% ipython --no-banner

In [1]: import numpy as np

In [2]: import numpy.linalg as la

In [3]: np.set_printoptions(precision=2, suppress=True, linewidth=200, sign=" ")

In [4]: def rd(a):
   ...:     return np.round(a, 2) + 0
   ...: 

In [5]: X = np.load("mat.npy")

In [6]: print(X)
[[ 0.  0.  0.  6. -7.]
 [ 0.  0.  0.  2.  0.]
 [ 0.  0.  0. -9. -8.]
 [ 6.  2. -9.  0.  0.]
 [-7.  0. -8.  0.  0.]]

In [7]: W1 = np.array([[-1, 0, 0, 2, 1, 0],
   ...:     [1, 0, -2, -2, 2, -1],
   ...:     [2, -1, 0, 2, 2, 0],
   ...:     [0, 1, -2, -1, 2, 1],
   ...:     [-1, 2, 1, -1, -1, 1]])

In [8]: coef = np.array([3, 0, 2, 3, 2, 3])

In [9]: hid = np.maximum(X @ W1 + coef, 0)

In [10]: print((hid > 0).astype(int))
[[ 1  0  0  1  1  1]
 [ 1  1  0  1  1  1]
 [ 1  0  1  1  0  0]
 [ 0  1  0  0  0  1]
 [ 0  1  1  0  0  1]]

In [11]: C = np.array([[-3, -1, -3],
    ...:     [3, -2, -2],
    ...:     [1, -3, -2],
    ...:     [2, 1, 1],
    ...:     [-1, -2, 2],
    ...:     [2, -2, 0]])

In [12]: print(W1 @ C)
[[  6   1   7]
 [-13   1   3]
 [ -7  -2   2]
 [ -1  -3   5]
 [ 11  -7  -6]]

In [13]: Uu, sv, VT = la.svd(X)

In [14]: evecs = VT[:(sv > 1e-8).sum()]

In [15]: rng = np.random.default_rng(493)

In [16]: x = X[1] + -1 * X[4] + rng.integers(2) * np.eye(5)[4]

In [17]: print(x)
[ 7.  0.  8.  2.  1.]

In [18]: print(la.matrix_rank(np.vstack([X, x])))
4

In [19]: print(rd(evecs.T @ evecs))
[[ 0.98  0.14  0.02  0.    0.  ]
 [ 0.14  0.04 -0.12  0.    0.  ]
 [ 0.02 -0.12  0.98  0.    0.  ]
 [ 0.    0.    0.    1.    0.  ]
 [ 0.    0.    0.    0.    1.  ]]

In [20]: mat = np.loadtxt("arr.csv", delimiter=",")

In [21]: print(rd(mat))
[[-0.62  0.15  0.17 -0.26  0.65 -0.24 -0.14]
 [ 0.4  -0.22  0.28  0.52  0.32 -0.45 -0.38]
 [-0.06  0.44 -0.62  0.07 -0.2  -0.59 -0.14]
 [-0.4  -0.59  0.18 -0.13 -0.51 -0.42 -0.05]
 [-0.06  0.27  0.35  0.29 -0.04 -0.31  0.78]
 [ 0.17  0.52  0.58 -0.33 -0.35 -0.08 -0.35]
 [ 0.51 -0.2  -0.09 -0.67  0.23 -0.34  0.28]]

In [22]: print(rd(la.svd(mat, compute_uv=False)))
[ 1.  1.  1.  1.  1.  1.  1.]

In [23]: print(rd(mat @ mat.T))
[[ 1.  0.  0.  0.  0.  0.  0.]
 [ 0.  1.  0.  0.  0.  0.  0.]
 [ 0.  0.  1.  0.  0.  0.  0.]
 [ 0.  0.  0.  1.  0.  0.  0.]
 [ 0.  0.  0.  0.  1.  0.  0.]
 [ 0.  0.  0.  0.  0.  1.  0.]
 [ 0.  0.  0.  0.  0.  0.  1.]]

In [24]: W1 = np.array([[2, 1, 1, 1],
    ...:     [2, 2, 1, 0],
    ...:     [1, 0, 3, 2],
    ...:     [3, 2, 1, 3],
    ...:     [3, 0, 2, 1],
    ...:     [2, 3, 2, 0],
    ...:     [1, 0, 2, 0]])

In [25]: coef = np.array([4, 1, 4, 1])

In [26]: hid = np.maximum(mat @ W1 + coef, 0)

In [27]: print((hid > 0).astype(int))
[[ 1  0  1  1]
 [ 1  1  1  1]
 [ 1  1  1  0]
 [ 0  0  1  1]
 [ 1  1  1  1]
 [ 1  1  1  1]
 [ 1  0  1  0]]

In [28]: C = np.array([[-3, -1], [-3, 0], [-3, 2], [-2, 2]])

In [29]: print(W1 @ C)
[[-14   2]
 [-15   0]
 [-16   9]
 [-24   5]
 [-17   3]
 [-21   2]
 [ -9   3]]

In [30]: x = np.array([4, 1, 3, 0, 1, -2, 4])

In [31]: rhs = mat @ x

In [32]: print(rd(rhs))
[-1.27  1.9  -1.26 -1.51  4.83  1.34  3.57]

In [33]: print(rd(la.solve(mat, rhs)))
[ 4.  1.  3.  0.  1. -2.  4.]

In [34]: M = np.array([[1.0, 0.0, 0.0, 0.0, 0.0, 0.0],
    ...:     [0.0, 1.0, 0.0, 0.0, 0.0, 0.0],
    ...:     [0.0, 0.5, 0.5, 0.0, 0.0, 0.0],
    ...:     [0.25, 0.25, 0.0, 0.5, 0.0, 0.0],
    ...:     [0.0, 0.0, 0.0, 0.0, 1.0, 0.0],
    ...:     [0.25, 0.25, 0.0, 0.0, 0.0, 0.5]])

In [35]: print((M != 0).astype(int))
[[ 1  0  0  0  0  0]
 [ 0  1  0  0  0  0]
 [ 0  1  1  0  0  0]
 [ 1  1  0  1  0  0]
 [ 0  0  0  0  1  0]
 [ 1  1  0  0  0  1]]

In [36]: labels = rng.permutation(6)

In [37]: out = M[:, labels] * rng.choice([-1, 1], 6)

In [38]: print(out)
[[-0.    0.    1.   -0.   -0.   -0.  ]
 [-0.    0.    0.   -1.   -0.   -0.  ]
 [-0.    0.    0.   -0.5  -0.5  -0.  ]
 [-0.5   0.    0.25 -0.25 -0.   -0.  ]
 [-0.    1.    0.   -0.   -0.   -0.  ]
 [-0.    0.    0.25 -0.25 -0.   -0.5 ]]

In [39]: Uu, _, VT = la.svd(M.T @ out)

In [40]: print(labels)
[ 3  4  0  1  2  5]

In [41]: print(rd(la.lstsq(M, out)[0]))
[[ 0.  0.  1.  0.  0.  0.]
 [ 0.  0.  0. -1.  0.  0.]
 [ 0.  0.  0.  0. -1.  0.]
 [-1.  0.  0.  0.  0.  0.]
 [ 0.  1.  0.  0.  0.  0.]
 [ 0.  0.  0.  0.  0. -1.]]

In [42]: x = np.array([0, -4, 5, 0, 4, -3])

In [43]: rhs = M @ x

In [44]: coef, lr = np.zeros(6), 1 / la.norm(M, 2) ** 2

In [45]: for i in range(50):
    ...:     coef -= lr * M.T @ (M @ coef - rhs)
    ...:     if i % 10 == 0: print(i, round(la.norm(M @ coef - rhs), 2))
    ...: 
0 2.87
10 0.55
20 0.13
30 0.04
40 0.01

In [46]: print(rd(coef))
[ 0.   -4.    4.99  0.    4.   -3.  ]

In [47]: m1 = np.array([[18, 8, 8, 4, 2],
    ...:     [8, 6, 4, 2, 2],
    ...:     [8, 4, 8, 2, 2],
    ...:     [4, 2, 2, 5, 0],
    ...:     [2, 2, 2, 0, 1]])

In [48]: ev, evecs = la.eigh(m1)

In [49]: x = np.array([-2, -2, -3, 2, -3])

In [50]: print(rd(evecs * np.abs(ev) @ evecs.T))
[[ 18.   8.   8.   4.   2.]
 [  8.   6.   4.   2.   2.]
 [  8.   4.   8.   2.   2.]
 [  4.   2.   2.   5.   0.]
 [  2.   2.   2.   0.   1.]]

In [51]: print(rd(evecs * np.maximum(ev, 0) @ evecs.T))
[[ 18.   8.   8.   4.   2.]
 [  8.   6.   4.   2.   2.]
 [  8.   4.   8.   2.   2.]
 [  4.   2.   2.   5.   0.]
 [  2.   2.   2.   0.   1.]]

In [52]: print(la.lstsq(m1[:-1].T, m1[-1])[2])
4

In [53]: print(rd(m1 @ la.pinv(m1) @ m1))
[[ 18.   8.   8.   4.   2.]
 [  8.   6.   4.   2.   2.]
 [  8.   4.   8.   2.   2.]
 [  4.   2.   2.   5.   0.]
 [  2.   2.   2.   0.   1.]]

In [54]: labels = rng.permutation(5)

In [55]: print(labels)
[ 2  0  3  1  4]

In [56]: out = m1[labels][:, labels]

In [57]: print(np.allclose(out, m1))
False

In [58]: print(np.diag(out))
[  8  18   5   6   1]

In [59]: print(out)
[[  8   8   2   4   2]
 [  8  18   4   8   2]
 [  2   4   5   2   0]
 [  4   8   2   6   2]
 [  2   2   0   2   1]]

In [60]: print(rd(np.sort(np.abs(la.eigvals(out)))))
[  0.     2.35   3.59   4.25  27.81]

In [61]: ev, evecs = la.eigh(m1)

In [62]: print(rd(la.eigvalsh(m1 + 2 * np.eye(5))))
[  2.     4.35   5.59   6.25  29.81]

In [63]: print(rd(evecs.T @ evecs))
[[ 1.  0.  0.  0.  0.]
 [ 0.  1.  0.  0.  0.]
 [ 0.  0.  1.  0.  0.]
 [ 0.  0.  0.  1.  0.]
 [ 0.  0.  0.  0.  1.]]

In [64]: print(np.unique(ev.round(6) + 0, return_counts=True)[1])
[ 1  1  1  1  1]

In [65]: print(rd(ev))
[  0.     2.35   3.59   4.25  27.81]

In [66]: print((ev > 1e-8).sum(), (ev < -1e-8).sum())
4 0

In [67]: print(rd(la.svd(m1, compute_uv=False)))
[ 27.81   4.25   3.59   2.35   0.  ]

In [68]: J = np.loadtxt("a.csv", delimiter=",")

In [69]: print(rd(J))
[[-2.97 -0.06 -0.38 -0.19]
 [ 0.25 -2.02 -2.04  0.83]
 [ 0.25  2.08 -2.13 -0.23]
 [-0.25  0.75  0.39  2.87]]

In [70]: x = np.array([3, 0, 1, 5])

In [71]: a = np.maximum(J @ x, 0)

In [72]: print(rd(J * (a > 1e-9)[:, None]))
[[ 0.    0.    0.    0.  ]
 [ 0.25 -2.02 -2.04  0.83]
 [ 0.    0.    0.    0.  ]
 [-0.25  0.75  0.39  2.87]]

In [73]: print(np.flatnonzero(a > 1e-9))
[ 1  3]

In [74]: print(rd(np.tanh(J @ x)))
[-1.    0.99 -0.99  1.  ]

In [75]: theta = np.radians(135)

In [76]: Rm = np.eye(4)

In [77]: Rm[1, 1] = Rm[2, 2] = np.cos(theta)

In [78]: Rm[1, 2], Rm[2, 1] = -np.sin(theta), np.sin(theta)

In [79]: print(rd(Rm))
[[ 1.    0.    0.    0.  ]
 [ 0.   -0.71 -0.71  0.  ]
 [ 0.    0.71 -0.71  0.  ]
 [ 0.    0.    0.    1.  ]]

In [80]: out = J @ Rm.T

In [81]: print(rd(np.abs(out - J).max(axis=0)))
[ 0.    4.9   5.11  0.  ]

In [82]: print(rd(Rm.T @ Rm))
[[ 1.  0.  0.  0.]
 [ 0.  1.  0.  0.]
 [ 0.  0.  1.  0.]
 [ 0.  0.  0.  1.]]

In [83]: print(rd(la.svd(Rm, compute_uv=False)))
[ 1.  1.  1.  1.]

In [84]: print(rd(la.pinv(Rm)))
[[ 1.    0.    0.    0.  ]
 [ 0.   -0.71  0.71  0.  ]
 [ 0.   -0.71 -0.71  0.  ]
 [ 0.    0.    0.    1.  ]]

In [85]: print(Rm[:, 1] @ Rm[:, 3])
0.0

In [86]: labels = rng.permutation(4)

In [87]: print(labels)
[ 3  0  1  2]

In [88]: out = J[labels][:, labels]

In [89]: print(rd(np.trace(out)))
-4.26

In [90]: print(np.allclose(out, J))
False

In [91]: print(rd(out))
[[ 2.87 -0.25  0.75  0.39]
 [-0.19 -2.97 -0.06 -0.38]
 [ 0.83  0.25 -2.02 -2.04]
 [-0.23  0.25  2.08 -2.13]]

In [92]: print(rd(la.pinv(out)))
[[ 0.32 -0.02  0.09 -0.03]
 [-0.03 -0.33  0.03  0.03]
 [ 0.08 -0.01 -0.22  0.23]
 [ 0.04 -0.04 -0.23 -0.24]]

In [93]: print(rd(out @ out.T))
[[ 9.  0.  0.  0.]
 [ 0.  9.  0.  0.]
 [ 0.  0.  9.  0.]
 [ 0.  0.  0.  9.]]

In [94]: print(rd(la.svd(out, compute_uv=False)))
[ 3.  3.  3.  3.]

In [95]: E = np.tanh(np.array([[-0.2],
    ...:     [0.4],
    ...:     [1.0],
    ...:     [0.5],
    ...:     [0.6],
    ...:     [-1.3],
    ...:     [-1.6],
    ...:     [0.2],
    ...:     [-2.3],
    ...:     [-1.4],
    ...:     [-0.3],
    ...:     [-0.3],
    ...:     [-1.5],
    ...:     [-0.8],
    ...:     [1.7],
    ...:     [-1.8],
    ...:     [0.5],
    ...:     [-0.5],
    ...:     [-0.8],
    ...:     [0.3],
    ...:     [-0.7],
    ...:     [-1.3],
    ...:     [0.3],
    ...:     [-1.0],
    ...:     [0.0],
    ...:     [-0.7]]) @ np.array([[1.2, -0.2, -0.8]]))

In [96]: print(rd(E))
[[-0.24  0.04  0.16]
 [ 0.45 -0.08 -0.31]
 [ 0.83 -0.2  -0.66]
 [ 0.54 -0.1  -0.38]
 [ 0.62 -0.12 -0.45]
 [-0.92  0.25  0.78]
 [-0.96  0.31  0.86]
 [ 0.24 -0.04 -0.16]
 [-0.99  0.43  0.95]
 [-0.93  0.27  0.81]
 [-0.35  0.06  0.24]
 [-0.35  0.06  0.24]
 [-0.95  0.29  0.83]
 [-0.74  0.16  0.56]
 [ 0.97 -0.33 -0.88]
 [-0.97  0.35  0.89]
 [ 0.54 -0.1  -0.38]
 [-0.54  0.1   0.38]
 [-0.74  0.16  0.56]
 [ 0.35 -0.06 -0.24]
 [-0.69  0.14  0.51]
 [-0.92  0.25  0.78]
 [ 0.35 -0.06 -0.24]
 [-0.83  0.2   0.66]
 [ 0.    0.    0.  ]
 [-0.69  0.14  0.51]]

In [97]: labels = E[:, 0] > np.median(E[:, 0])

In [98]: u = E[labels].mean(axis=0) - E[~labels].mean(axis=0)

In [99]: print(((E - E.mean(axis=0)) @ u > 0).astype(int))
[ 1  1  1  1  1  0  0  1  0  0  0  0  0  0  1  0  1  0  0  1  0  0  1  0  1  0]

In [100]: print(labels.astype(int))
[ 1  1  1  1  1  0  0  1  0  0  1  1  0  0  1  0  1  0  0  1  0  0  1  0  1  0]

In [101]: Xs = (E - E.mean(axis=0)) / E.std(axis=0)

In [102]: print(rd(Xs.std(axis=0)))
[ 1.  1.  1.]

In [103]: coef = la.lstsq(np.delete(Xs, 0, axis=1), Xs[:, 0])[0]

In [104]: print(rd(1 - np.var(Xs[:, 0] - np.delete(Xs, 0, axis=1) @ coef)))
1.0

In [105]: print(rd(coef))
[ 0.55 -1.54]

In [106]: print(np.abs(coef).argmax())
1

In [107]: P = E @ la.solve(E.T @ E, E.T)

In [108]: print(rd(la.eigvalsh(P)))
[ 0.  0.  0.  0.  0.  0.  0.  0.  0.  0.  0.  0.  0.  0.  0.  0.  0.  0.  0.  0.  0.  0.  0.  1.  1.  1.]

In [109]: print(np.allclose(P @ P, P))
True

In [110]: print(rd(P @ E[:, 1]))
[ 0.04 -0.08 -0.2  -0.1  -0.12  0.25  0.31 -0.04  0.43  0.27  0.06  0.06  0.29  0.16 -0.33  0.35 -0.1   0.1   0.16 -0.06  0.14  0.25 -0.06  0.2   0.    0.14]

In [111]: print(la.matrix_rank(E, rtol=0.1))
1

In [112]: print(round(np.log10(la.cond(E))))
2

In [113]: print(np.argsort(-la.norm(E, axis=0).round(6), kind="stable")[:3])
[ 0  2  1]

In [114]: print(la.cond(E) > 100)
True

In [115]: print([round(float(x), 2) for x in la.svd(E, compute_uv=False)[:3]])
[4.74, 0.31, 0.04]

In [116]: print(la.matrix_rank(X, rtol=0.1))
4

In [117]: print(la.cond(X) > 100)
True

In [118]: data = np.load("block8.npy")

In [119]: print(data)
[[25  4 -4 -8  1 -8]
 [ 4 12 -5  0 -6 -3]
 [-4 -5 13 -2  0  4]
 [-8  0 -2 14  3  5]
 [ 1 -6  0  3 12  6]
 [-8 -3  4  5  6 10]]

In [120]: L = la.cholesky(data)

In [121]: print(rd(L))
[[ 5.    0.    0.    0.    0.    0.  ]
 [ 0.8   3.37  0.    0.    0.    0.  ]
 [-0.8  -1.29  3.27  0.    0.    0.  ]
 [-1.6   0.38 -0.85  3.25  0.    0.  ]
 [ 0.2  -1.83 -0.67  1.06  2.65  0.  ]
 [-1.6  -0.51  0.63  0.98  1.8   1.61]]

In [122]: u, g = L[3], L[5]

In [123]: print(u @ g)
5.0

In [124]: p = (u @ g) / (u @ u) * u

In [125]: print(rd(g - p))
[-1.03 -0.65  0.93 -0.19  1.8   1.61]

In [126]: print(rd((g - p) @ u))
0.0

In [127]: u = np.array([3, 3, 0, -2, 3, 4])

In [128]: out = data + np.outer(u, np.eye(6)[0])

In [129]: print(rd(la.det(out) / la.det(data)), rd(1 + la.solve(data, u)[0]))
1.16 1.16

In [130]: print(out)
[[ 28.   4.  -4.  -8.   1.  -8.]
 [  7.  12.  -5.   0.  -6.  -3.]
 [ -4.  -5.  13.  -2.   0.   4.]
 [-10.   0.  -2.  14.   3.   5.]
 [  4.  -6.   0.   3.  12.   6.]
 [ -4.  -3.   4.   5.   6.  10.]]

In [131]: print(la.matrix_rank(la.inv(out) - la.inv(data), tol=1e-8))
1

In [132]: gram = out.T @ out

In [133]: print(rd(la.eigvalsh(gram)[::-1]))
[ 1404.63   424.96   285.6     76.07    22.11     1.62]

In [134]: print(rd(la.svd(out, compute_uv=False) ** 2))
[ 1404.63   424.96   285.6     76.07    22.11     1.62]

In [135]: print(la.matrix_rank(gram))
6

In [136]: print(gram)
[[ 981.  204. -195. -364.  -20. -327.]
 [ 204.  230. -153.  -55. -158. -154.]
 [-195. -153.  230.   -2.   44.  129.]
 [-364.  -55.   -2.  298.  100.  194.]
 [ -20. -158.   44.  100.  226.  157.]
 [-327. -154.  129.  194.  157.  250.]]

In [137]: A = np.load("case16.npy")

In [138]: print(A)
[[ 1  0  0]
 [ 0  0  1]
 [ 0  1  0]]

In [139]: # symmetric

In [140]: ev, evecs = la.eigh(A)

In [141]: print((ev > 1e-8).sum(), (ev < -1e-8).sum())
2 1

In [142]: print(rd(evecs.T @ A @ evecs))
[[-1.  0.  0.]
 [ 0.  1.  0.]
 [ 0.  0.  1.]]

In [143]: print(ev)
[-1.  1.  1.]

In [144]: print(rd(evecs.T @ evecs))
[[ 1.  0.  0.]
 [ 0.  1.  0.]
 [ 0.  0.  1.]]

In [145]: print(rd(la.eigvalsh(A + -1 * np.eye(3))))
[-2.  0.  0.]

In [146]: print(rd(evecs @ np.diag(ev) @ evecs.T))
[[ 1.  0.  0.]
 [ 0.  0.  1.]
 [ 0.  1.  0.]]
